In [1]: import numpy as np

In [2]: np.set_printoptions(precision=2, suppress=True, linewidth=100, floatmode="fixed")

In [3]: tidy = lambda a: np.round(a, 2) + 0

In [4]: F = np.load("data.npy")

In [5]: F
Out[5]: 
array([[1, 2, 3],
       [2, 1, 2],
       [3, 2, 1]])

In [6]: f = np.array([-3, -3, -3])

In [7]: A2 = F + np.outer(f, np.eye(3)[0])

In [8]: tidy(np.linalg.det(A2) / np.linalg.det(F)), tidy(1 + np.linalg.solve(F, f)[0])
Out[8]: (np.float64(0.25), np.float64(0.25))

In [9]: vals, evecs = np.linalg.eigh(F)

In [10]: vec = np.array([0, -2, 0])

In [11]: tidy(np.linalg.eigvalsh(F[1:, 1:]))
Out[11]: array([-1.00,  3.00])

In [12]: tidy(evecs * np.abs(vals) @ evecs.T)
Out[12]: 
array([[3.19, 1.56, 1.19],
       [1.56, 2.03, 1.56],
       [1.19, 1.56, 3.19]])

In [13]: np.abs(F).sum(axis=1).max(), tidy(np.abs(vals).max())
Out[13]: (np.int64(6), np.float64(5.7))

In [14]: (np.sign(evecs[:, -1].round(6)) == np.sign(evecs[0, -1].round(6))).astype(int)
Out[14]: array([1, 1, 1])

In [15]: vec @ F @ vec
Out[15]: np.int64(4)

In [16]: vec @ F @ vec / (vec @ vec), tidy(vals[0]), tidy(vals[-1])
Out[16]: (np.float64(1.0), np.float64(-2.0), np.float64(5.7))

In [17]: hat = np.triu(np.array([[-3, 0, 0], [-3, -3, 1], [-2, -2, -1]]), 1) + np.eye(3)

In [18]: A2 = hat @ F @ np.linalg.inv(hat)

In [19]: tidy(np.linalg.det(A2))
Out[19]: np.float64(8.0)

In [20]: np.linalg.matrix_rank(A2)
Out[20]: np.int64(3)

In [21]: A2
Out[21]: 
array([[ 1.00,  2.00,  1.00],
       [ 5.00,  3.00,  0.00],
       [ 3.00,  2.00, -1.00]])

In [22]: hat @ F - F @ hat
Out[22]: 
array([[ 0.00,  0.00, -2.00],
       [ 3.00,  2.00,  0.00],
       [ 0.00,  0.00, -2.00]])

In [23]: O, Rm = np.linalg.qr(F)

In [24]: tidy(abs(Rm[0, 0])), tidy(np.linalg.norm(F[:, 0]))
Out[24]: (np.float64(3.74), np.float64(3.74))

In [25]: tidy(np.abs(np.diag(Rm)))
Out[25]: array([3.74, 1.36, 1.57])

In [26]: tidy(np.trace(O @ O.T))
Out[26]: np.float64(3.0)

In [27]: tidy(Rm)
Out[27]: 
array([[-3.74, -2.67, -2.67],
       [ 0.00,  1.36,  2.10],
       [ 0.00,  0.00, -1.57]])

In [28]: O.shape, Rm.shape
Out[28]: ((3, 3), (3, 3))

In [29]: tidy(O.T @ O)
Out[29]: 
array([[1.00, 0.00, 0.00],
       [0.00, 1.00, 0.00],
       [0.00, 0.00, 1.00]])

In [30]: tidy(O @ Rm)
Out[30]: 
array([[1.00, 2.00, 3.00],
       [2.00, 1.00, 2.00],
       [3.00, 2.00, 1.00]])

In [31]: tidy(np.poly(F))
Out[31]: array([  1.00,  -3.00, -14.00,  -8.00])

In [32]: tidy(np.linalg.det(F.T))
Out[32]: np.float64(8.0)

In [33]: np.einsum("ii->", F)
Out[33]: np.int64(3)

In [34]: tidy(np.linalg.eigvals(F).sum().real)
Out[34]: np.float64(3.0)

In [35]: tidy(np.linalg.det(2 * F)), tidy(np.linalg.det(F))
Out[35]: (np.float64(64.0), np.float64(8.0))

In [36]: tidy(np.linalg.eigvals(F))
Out[36]: array([ 5.70, -2.00, -0.70])

In [37]: E = np.load("block15.npy")

In [38]: E
Out[38]: 
array([[-2, -3,  0,  0,  0,  0],
       [-3,  1,  0,  0,  0,  0],
       [ 0, -1,  0,  0,  0,  0],
       [ 0,  0, -2, -3,  0,  0],
       [ 0,  0, -3,  1,  0,  0],
       [ 0,  0,  0, -1,  0,  0],
       [ 0,  0,  0,  0, -2, -3],
       [ 0,  0,  0,  0, -3,  1],
       [ 0,  0,  0,  0,  0, -1]])

In [39]: A2 = E / np.linalg.norm(E, axis=1, keepdims=True)

In [40]: C2 = A2 @ A2.T

In [41]: tidy(C2)
Out[41]: 
array([[ 1.00,  0.26,  0.83,  0.00,  0.00,  0.00,  0.00,  0.00,  0.00],
       [ 0.26,  1.00, -0.32,  0.00,  0.00,  0.00,  0.00,  0.00,  0.00],
       [ 0.83, -0.32,  1.00,  0.00,  0.00,  0.00,  0.00,  0.00,  0.00],
       [ 0.00,  0.00,  0.00,  1.00,  0.26,  0.83,  0.00,  0.00,  0.00],
       [ 0.00,  0.00,  0.00,  0.26,  1.00, -0.32,  0.00,  0.00,  0.00],
       [ 0.00,  0.00,  0.00,  0.83, -0.32,  1.00,  0.00,  0.00,  0.00],
       [ 0.00,  0.00,  0.00,  0.00,  0.00,  0.00,  1.00,  0.26,  0.83],
       [ 0.00,  0.00,  0.00,  0.00,  0.00,  0.00,  0.26,  1.00, -0.32],
       [ 0.00,  0.00,  0.00,  0.00,  0.00,  0.00,  0.83, -0.32,  1.00]])

In [42]: np.argwhere(np.triu(np.abs(C2) > 0.95, 1))
Out[42]: array([], shape=(0, 2), dtype=int64)

In [43]: tidy(np.linalg.norm(A2, axis=1))
Out[43]: array([1.00, 1.00, 1.00, 1.00, 1.00, 1.00, 1.00, 1.00, 1.00])

In [44]: tidy(np.degrees(np.arccos(np.clip(C2[4, 5], -1, 1))))
Out[44]: np.float64(108.43)

In [45]: (np.abs(C2) > 0.9).astype(int)
Out[45]: 
array([[1, 0, 0, 0, 0, 0, 0, 0, 0],
       [0, 1, 0, 0, 0, 0, 0, 0, 0],
       [0, 0, 1, 0, 0, 0, 0, 0, 0],
       [0, 0, 0, 1, 0, 0, 0, 0, 0],
       [0, 0, 0, 0, 1, 0, 0, 0, 0],
       [0, 0, 0, 0, 0, 1, 0, 0, 0],
       [0, 0, 0, 0, 0, 0, 1, 0, 0],
       [0, 0, 0, 0, 0, 0, 0, 1, 0],
       [0, 0, 0, 0, 0, 0, 0, 0, 1]])

In [46]: vec = np.array([-2, 0, 3, -1, 1, 1])

In [47]: rhs = E @ vec

In [48]: tidy(np.linalg.lstsq(E, rhs)[0])
Out[48]: array([-2.00,  0.00,  3.00, -1.00,  1.00,  1.00])

In [49]: tidy(np.linalg.pinv(E) @ E)
Out[49]: 
array([[1.00, 0.00, 0.00, 0.00, 0.00, 0.00],
       [0.00, 1.00, 0.00, 0.00, 0.00, 0.00],
       [0.00, 0.00, 1.00, 0.00, 0.00, 0.00],
       [0.00, 0.00, 0.00, 1.00, 0.00, 0.00],
       [0.00, 0.00, 0.00, 0.00, 1.00, 0.00],
       [0.00, 0.00, 0.00, 0.00, 0.00, 1.00]])

In [50]: np.linalg.solve(E, rhs)
LinAlgError: Last 2 dimensions of the array must be square


In [51]: rhs
Out[51]: array([  4,   6,   0,  -3, -10,   1,  -5,  -2,  -1])

In [52]: rng = np.random.default_rng(221)

In [53]: rhs = rhs + 0.05 * rng.normal(size=9)

In [54]: tidy(rhs)
Out[54]: array([ 4.04,  5.99, -0.04, -3.02, -9.95,  1.00, -4.99, -1.95, -1.08])

In [55]: b, *_ = np.linalg.lstsq(E, rhs)

In [56]: tidy(np.linalg.norm(rhs - E @ b))
Out[56]: np.float64(0.08)

In [57]: tidy(E.T @ (rhs - E @ b))
Out[57]: array([0.00, 0.00, 0.00, 0.00, 0.00, 0.00])

In [58]: tidy(b)
Out[58]: array([-2.00, -0.01,  2.99, -0.99,  0.98,  1.01])

In [59]: b.round()
Out[59]: array([-2.00, -0.00,  3.00, -1.00,  1.00,  1.00])

In [60]: A2 = np.array([[0, 1], [1, 0], [2, 2], [2, 2], [0, 0], [2, 2]])

In [61]: A2.T @ E.T
Out[61]: 
array([[ -3,   1,  -1, -10,  -4,  -2,  -6,   2,  -2],
       [ -2,  -3,   0, -10,  -4,  -2,  -6,   2,  -2]])

In [62]: np.linalg.matrix_rank(np.vstack([E, A2.T]))
Out[62]: np.int64(6)

In [63]: np.einsum("ij->j", E)
Out[63]: array([-5, -3, -5, -3, -5, -3])

In [64]: A2 @ E
ValueError: matmul: Input operand 1 has a mismatch in its core dimension 0, with gufunc signature (n?,k),(k,m?)->(n?,m?) (size 9 is different from 2)


In [65]: np.vstack([E, A2.T]).shape
Out[65]: (11, 6)

In [66]: np.unravel_index(np.abs(E).argmax(), E.shape)
Out[66]: (np.int64(0), np.int64(1))

In [67]: E[9]
IndexError: index 9 is out of bounds for axis 0 with size 9


In [68]: tidy(E.mean(axis=0))
Out[68]: array([-0.56, -0.33, -0.56, -0.33, -0.56, -0.33])

In [69]: E.shape
Out[69]: (9, 6)

In [70]: W0 = np.load("mat.npy")

In [71]: tidy(W0)
Out[71]: 
array([[ 0.22, -4.99, -0.01],
       [-3.58,  1.92,  2.91],
       [-3.63, -1.55,  3.07],
       [ 3.49,  2.00, -2.97],
       [-3.67, -1.37,  3.10],
       [ 3.44,  2.12, -2.94],
       [ 1.10, -4.82, -0.74],
       [ 0.45,  4.95, -0.55],
       [-0.02,  5.00, -0.16],
       [-2.66,  3.69,  2.08],
       [-3.60,  1.86,  2.93],
       [-2.00, -4.21,  1.81],
       [-1.05,  4.84,  0.70],
       [ 1.15, -4.80, -0.79],
       [ 3.30,  2.46, -2.83],
       [-3.02, -3.01,  2.62],
       [ 3.80,  0.67, -3.18],
       [-2.49,  3.88,  1.93]])

In [72]: Uu, s, Vt = np.linalg.svd(W0)

In [73]: evecs = Vt[:(s > 1e-8).sum()]

In [74]: vec = W0[8] + 5 * W0[12] + rng.integers(2) * np.eye(3)[0]

In [75]: tidy(vec)
Out[75]: array([-4.26, 29.19,  3.34])

In [76]: tidy(np.diag(evecs.T @ evecs))
Out[76]: array([0.59, 1.00, 0.41])

In [77]: tidy(np.linalg.norm(vec - evecs.T @ evecs @ vec))
Out[77]: np.float64(0.64)

In [78]: C = W0[[1, 16]].astype(float)

In [79]: for _ in range(5):
    ...:     z = np.linalg.norm(W0[:, None] - C, axis=-1).argmin(axis=1)
    ...:     C = np.array([W0[z == j].mean(axis=0) for j in range(2)])
    ...: 

In [80]: z
Out[80]: array([1, 0, 0, 1, 0, 1, 1, 0, 0, 0, 0, 0, 0, 1, 1, 0, 1, 0])

In [81]: tidy(C)
Out[81]: 
array([[-2.30,  1.45,  1.86],
       [ 2.36, -1.05, -1.92]])

In [82]: np.abs(C[1] - C[0]).argmax()
Out[82]: np.int64(0)

In [83]: np.bincount(z)
Out[83]: array([11,  7])

In [84]: tidy(C[1] - C[0])
Out[84]: array([ 4.65, -2.51, -3.78])

In [85]: z = W0[:, 1] > np.median(W0[:, 1])

In [86]: f = W0[z].mean(axis=0) - W0[~z].mean(axis=0)

In [87]: tidy(f)
Out[87]: array([ 1.17,  5.90, -1.18])

In [88]: np.argsort(-np.abs(f).round(6), kind="stable")
Out[88]: array([1, 2, 0])

In [89]: mat = np.loadtxt("test18.csv", delimiter=",")

In [90]: tidy(mat)
Out[90]: 
array([[ 0.03, -0.01,  0.17],
       [-0.01,  0.00, -0.06],
       [ 0.17, -0.06,  0.97]])

In [91]: Uu, s, Vt = np.linalg.svd(mat)

In [92]: evecs = Vt[:(s > 1e-8).sum()]

In [93]: vec = mat[1] + -3 * mat[2] + rng.integers(2) * np.eye(3)[0]

In [94]: tidy(vec)
Out[94]: array([ 0.48,  0.17, -2.96])

In [95]: tidy(evecs.T @ evecs)
Out[95]: 
array([[ 0.03, -0.01,  0.17],
       [-0.01,  0.00, -0.06],
       [ 0.17, -0.06,  0.97]])

In [96]: np.linalg.matrix_rank(np.vstack([mat, vec]))
Out[96]: np.int64(2)

In [97]: tidy(np.diag(evecs.T @ evecs))
Out[97]: array([0.03, 0.00, 0.97])

In [98]: tidy(np.linalg.norm(vec - evecs.T @ evecs @ vec))
Out[98]: np.float64(0.98)

In [99]: A2 = np.array([[-0.5], [0.0]])

In [100]: C = np.array([[2.1, -0.3, 0.9, -0.1]])

In [101]: A = A2 @ C

In [102]: A
Out[102]: 
array([[-1.05,  0.15, -0.45,  0.05],
       [ 0.00,  0.00,  0.00,  0.00]])

In [103]: rank = np.linalg.matrix_rank(A)

In [104]: rank
Out[104]: np.int64(1)

In [105]: N = np.linalg.svd(A)[2][rank:].T

In [106]: tidy(N @ N.T)
Out[106]: 
array([[ 0.17,  0.12, -0.36,  0.04],
       [ 0.12,  0.98,  0.05, -0.01],
       [-0.36,  0.05,  0.85,  0.02],
       [ 0.04, -0.01,  0.02,  1.00]])

In [107]: [int(np.linalg.matrix_rank(np.delete(A, i, axis=0))) for i in range(2)]
Out[107]: [0, 1]

In [108]: np.allclose(A @ N, 0)
Out[108]: True

In [109]: [int(np.linalg.matrix_rank(A[:i])) for i in range(1, len(A) + 1)]
Out[109]: [1, 1]

In [110]: arr = np.loadtxt("dump.csv", delimiter=",")

In [111]: arr
Out[111]: 
array([[0.00, 2.00, 3.00, 3.00],
       [0.00, 2.00, 3.00, 3.00],
       [3.00, 0.00, 3.00, 3.00],
       [3.00, 0.00, 3.00, 2.00]])

In [112]: [round(float(x), 2) for x in np.linalg.svd(arr, compute_uv=False)[:3]]
Out[112]: [8.92, 3.63, 0.54]

In [113]: np.linalg.matrix_rank(arr, rtol=0.1)
Out[113]: np.int64(2)

In [114]: np.linalg.cond(arr) > 100
Out[114]: np.True_

In [115]: M = np.load("arr.npy")

In [116]: M
Out[116]: 
array([[ -1.98,  -0.49,  -6.06],
       [ -0.05,   0.36,   5.33],
       [ -3.94,   0.58,   1.02],
       [ -3.59,   0.03,   0.35],
       [  5.05,   0.10,   0.27],
       [ -7.37,   0.00,   0.87],
       [  9.68,   0.03,   1.31],
       [ 12.81,  -0.34,  -2.16],
       [-17.89,  -0.26,  -1.10],
       [ -4.26,  -0.33,  -3.38],
       [  3.24,   0.12,  -3.22],
       [  5.59,  -0.22,  -0.93],
       [  9.11,   0.75,   1.18],
       [  8.42,   0.44,   2.58],
       [ -0.96,   0.44,  -0.07],
       [-12.84,  -0.56,  -3.96],
       [  2.93,  -0.39,   1.20],
       [  1.08,   0.03,   3.28],
       [  8.81,   0.08,  -0.60],
       [  3.63,  -0.15,   0.07],
       [ -1.24,  -0.16,   1.27],
       [  8.09,   0.14,   2.85],
       [  3.82,  -0.74,   0.57],
       [  0.13,   0.12,   0.23],
       [ -3.92,   0.16,  -0.34]])

In [117]: cen = M - M.mean(axis=0)

In [118]: Uu, s, Vt = np.linalg.svd(cen, full_matrices=False)

In [119]: tidy((s ** 2).sum() ** 2 / (s ** 4).sum())
Out[119]: np.float64(1.21)

In [120]: (np.sign(Uu[:, 0]) == np.sign(Uu[0, 0])).astype(int)
Out[120]: array([1, 1, 1, 1, 0, 1, 0, 0, 1, 1, 0, 0, 0, 0, 1, 1, 0, 0, 0, 0, 1, 0, 0, 1, 1])

In [121]: tidy(Vt[0] * np.sign(Vt[0, np.abs(Vt[0]).argmax()]))
Out[121]: array([0.99, 0.01, 0.10])

In [122]: tidy(cen.mean(axis=0))
Out[122]: array([0.00, 0.00, 0.00])

In [123]: np.searchsorted(np.cumsum(s ** 2) / (s ** 2).sum(), 0.9) + 1
Out[123]: np.int64(1)
